>>> import numpy as np
>>> import numpy.linalg as la
>>> np.set_printoptions(suppress=True, linewidth=160)
>>> rnd = lambda a: np.round(a, 3) + 0
>>> E = np.load("block6.npy")
>>> E
array([[ 1,  4,  5, -1],
       [-1, -4,  1,  2],
       [-1, -4,  1,  2]])
>>> Uu, sv, Vt = la.svd(E)
>>> V = Vt[:(sv > 1e-8).sum()]
>>> rng = np.random.default_rng(17220)
>>> x = E[1] + 3 * E[0] + rng.integers(2) * np.eye(4)[0]
>>> x
array([ 2.,  8., 16., -1.])
>>> rnd(V.T @ V)
array([[ 0.049,  0.197,  0.015, -0.088],
       [ 0.197,  0.789,  0.059, -0.352],
       [ 0.015,  0.059,  0.977,  0.136],
       [-0.088, -0.352,  0.136,  0.184]])
>>> np.abs(np.diag(la.qr(E)[1])) > 1e-9
array([ True, False, False])
>>> print(np.unique(E.round(6), axis=0).shape)
(2, 4)
>>> la.lstsq(E[:-1].T, E[-1])[2]
np.int32(2)
>>> rnd(E @ la.pinv(E) @ E)
array([[ 1.,  4.,  5., -1.],
       [-1., -4.,  1.,  2.],
       [-1., -4.,  1.,  2.]])
>>> try:
...     la.inv(E)
... except la.LinAlgError as e:
...     print("failed:", e)
... 
failed: Last 2 dimensions of the array must be square
>>> f = np.array([2, 0, -2])
>>> np.polyval(f, E[1])
array([ 0, 30,  0,  6])
>>> np.correlate(E[1], E[2], "full")
array([-2, -9,  2, 22,  2, -9, -2])
>>> np.array([np.convolve(row, f, "same") for row in E])
array([[  8,   8, -10, -10],
       [ -8,   4,  12,  -2],
       [ -8,   4,  12,  -2]])
>>> f, g = E[2], E[0]
>>> f @ f
np.int64(22)
>>> f @ g
np.int64(-14)
>>> p = (f @ g) / (f @ f) * f
>>> rnd(p)
array([ 0.636,  2.545, -0.636, -1.273])
>>> np.outer(f, g)
array([[ -1,  -4,  -5,   1],
       [ -4, -16, -20,   4],
       [  1,   4,   5,  -1],
       [  2,   8,  10,  -2]])
>>> Uu, sv, Vt = la.svd(E)
>>> np.argmax(sv[:-1] / (sv[1:] + 1e-6)) + 1
np.int64(2)
>>> other = Uu[:, :2] @ np.diag(sv[:2]) @ Vt[:2]
>>> print(rnd(la.norm(E - other, 2)), rnd(sv[2]))
0.0 0.0
>>> print(la.matrix_rank(E, rtol=0.05))
2
>>> la.matrix_rank(other)
np.int64(2)
>>> K = np.load("a.npy")
>>> print(K)
[[-1  0]
 [ 0 -2]]
>>> x = np.array([0, 3])
>>> y = K @ x
>>> y
array([ 0, -6])
>>> rnd(la.solve(K, 5 * y))
array([ 0., 15.])
>>> rnd(la.solve(K, y + K[:, 1]))
array([0., 4.])
>>> rnd(la.solve(K, K[:, 0]))
array([1., 0.])
>>> np.all(la.eigvalsh(K) > 0)
np.False_
>>> rnd(la.eigvalsh(K).min())
np.float64(-2.0)
>>> data = np.array([[-1, 0, 0], [0, 2, 0], [0, 0, -1]])
>>> data
array([[-1,  0,  0],
       [ 0,  2,  0],
       [ 0,  0, -1]])
>>> w, V = la.eigh(data)
>>> x = np.array([-1, -1, 1])
>>> print((np.sign(V[:, -1].round(6)) == np.sign(V[0, -1].round(6))).astype(int))
[1 0 1]
>>> rnd(la.eigvalsh(data[1:, 1:]))
array([-1.,  2.])
>>> x @ data @ x
np.int64(0)
>>> print(x @ data @ x / (x @ x), w[0], w[-1])
0.0 -1.0 2.0
>>> np.abs(data).sum(axis=1).max(), np.abs(w).max()
(np.int64(2), np.float64(2.0))
>>> arr = np.loadtxt("data.csv", delimiter=",")
>>> arr
array([[23., 40.],
       [40., 62.]])
>>> q, r_ = la.qr(arr)
>>> rnd(q @ r_)
array([[23., 40.],
       [40., 62.]])
>>> rnd(q)
array([[-0.498, -0.867],
       [-0.867,  0.498]])
>>> rnd(q.T @ q)
array([[1., 0.],
       [0., 1.]])
>>> rnd(abs(r_[0, 0])), rnd(la.norm(arr[:, 0]))
(np.float64(46.141), np.float64(46.141))
>>> F = np.load("out16.npy")
>>> rnd(F)
array([[ 1.007,  0.477,  0.686,  0.549],
       [ 0.477,  1.749, -0.449, -0.097],
       [ 0.686, -0.449,  0.86 ,  0.555],
       [ 0.549, -0.097,  0.555,  0.383]])
>>> w, V = la.eigh(F)
>>> rnd(V @ np.diag(w) @ V.T)
array([[ 1.007,  0.477,  0.686,  0.549],
       [ 0.477,  1.749, -0.449, -0.097],
       [ 0.686, -0.449,  0.86 ,  0.555],
       [ 0.549, -0.097,  0.555,  0.383]])
>>> rnd(V.T @ V)
array([[1., 0., 0., 0.],
       [0., 1., 0., 0.],
       [0., 0., 1., 0.],
       [0., 0., 0., 1.]])
>>> w.sum(), np.trace(F)
(np.float64(4.0), np.float64(4.0))
>>> ang = rng.uniform(0, 2 * np.pi, 15)
>>> q, _ = la.qr(np.array([[-0.7, -0.8], [0.5, -0.9], [-0.8, -0.6]]))
>>> m1 = 3 * np.c_[np.cos(ang), np.sin(ang)] @ q.T
>>> print(rnd(m1))
[[-1.332 -2.576 -0.769]
 [ 1.512 -1.785  1.879]
 [ 0.369 -2.816  0.967]
 [-0.167  2.891 -0.783]
 [ 2.075 -0.373  2.134]
 [ 2.141  0.096  2.099]
 [-0.165 -2.959  0.469]
 [ 0.452  2.96  -0.184]
 [-0.779  2.578 -1.322]
 [-1.85   1.13  -2.074]
 [ 1.971 -0.788  2.12 ]
 [ 2.105 -0.204  2.128]
 [-1.524  1.767 -1.886]
 [-1.227  2.163 -1.677]
 [ 0.663 -2.658  1.224]]
>>> Xs = m1 - m1.mean(axis=0)
>>> Uu, sv, Vt = la.svd(Xs, full_matrices=False)
>>> print(rnd(sv ** 2 / (sv ** 2).sum()))
[0.713 0.287 0.   ]
>>> la.matrix_rank(Xs)
np.int64(2)
>>> print(rnd(Vt[0] * np.sign(Vt[0, np.abs(Vt[0]).argmax()])))
[-0.402  0.729 -0.554]
>>> rnd((sv ** 2).sum() ** 2 / (sv ** 4).sum())
np.float64(1.693)
>>> rnd(sv)
array([9.719, 6.17 , 0.   ])
>>> (np.sign(Uu[:, 0]) == np.sign(Uu[0, 0])).astype(int)
array([1, 1, 1, 0, 1, 1, 1, 0, 0, 0, 1, 1, 0, 0, 1])
>>> np.searchsorted(np.cumsum(sv ** 2) / (sv ** 2).sum(), 0.9) + 1
np.int64(2)
>>> np.abs(Vt[0]).argmax()
np.int64(1)
>>> cent = m1[[7, 12]].astype(float)
>>> for _ in range(4):
...     idx = la.norm(m1[:, None] - cent, axis=-1).argmin(axis=1)
...     cent = np.array([m1[idx == j].mean(axis=0) for j in range(2)])
... 
>>> idx
array([0, 0, 0, 1, 0, 0, 0, 1, 1, 1, 0, 0, 1, 1, 0])
>>> print(rnd(cent[1] - cent[0]))
[-1.887  3.81  -2.682]
>>> other = np.array([[-2, 3, 7, -8], [-5, 4, 4, 3], [9, 6, -6, 2], [-6, 8, 7, -2]])
>>> X = other - other.T
>>> X
array([[ 0,  8, -2, -2],
       [-8,  0, -2, -5],
       [ 2,  2,  0, -5],
       [ 2,  5,  5,  0]])
>>> q, V = la.qr(X[:, :1])[0], la.qr(X[:, 1:])[0]
>>> sv = la.svd(q.T @ V, compute_uv=False)
>>> rnd(sv)
array([0.675])
>>> J = np.array([[1, 3, 0], [3, 3, 0], [1, 0, 2]])
>>> J
array([[1, 3, 0],
       [3, 3, 0],
       [1, 0, 2]])
>>> w, V = la.eig(J)
>>> print(rnd(np.sort(la.eigvals(J.T))))
[-1.162  2.     5.162]
>>> J @ V[:, 0] - w[0] * V[:, 0]
array([0., 0., 0.])
>>> rnd(np.prod(w))
np.float64(-12.0)
>>> proj = np.triu(np.array([[-5, 1, 7], [-8, -8, -9], [-4, 1, -3]]), 1) + np.eye(3)
>>> other = proj @ J @ la.inv(proj)
>>> proj @ J - J @ proj
array([[ 10.,   2.,  34.],
       [ -9.,  -3., -12.],
       [  0.,  -1.,  -7.]])
>>> rnd(la.det(other))
np.float64(-12.0)
>>> other
array([[  11.,   -5., -108.],
       [  -6.,    9.,  105.],
       [   1.,   -1.,  -14.]])
>>> la.matrix_rank(other)
np.int64(3)
>>> f = np.array([6, -5])
>>> other = K + np.outer(f, np.eye(2)[0])
>>> print(other)
[[ 5.  0.]
 [-5. -2.]]
>>> print(la.matrix_rank(la.inv(other) - la.inv(K), tol=1e-8))
1
>>> la.matrix_rank(other - K)
np.int64(1)
>>> rnd(la.det(other) / la.det(K)), rnd(1 + la.solve(K, f)[0])
(np.float64(-5.0), np.float64(-5.0))
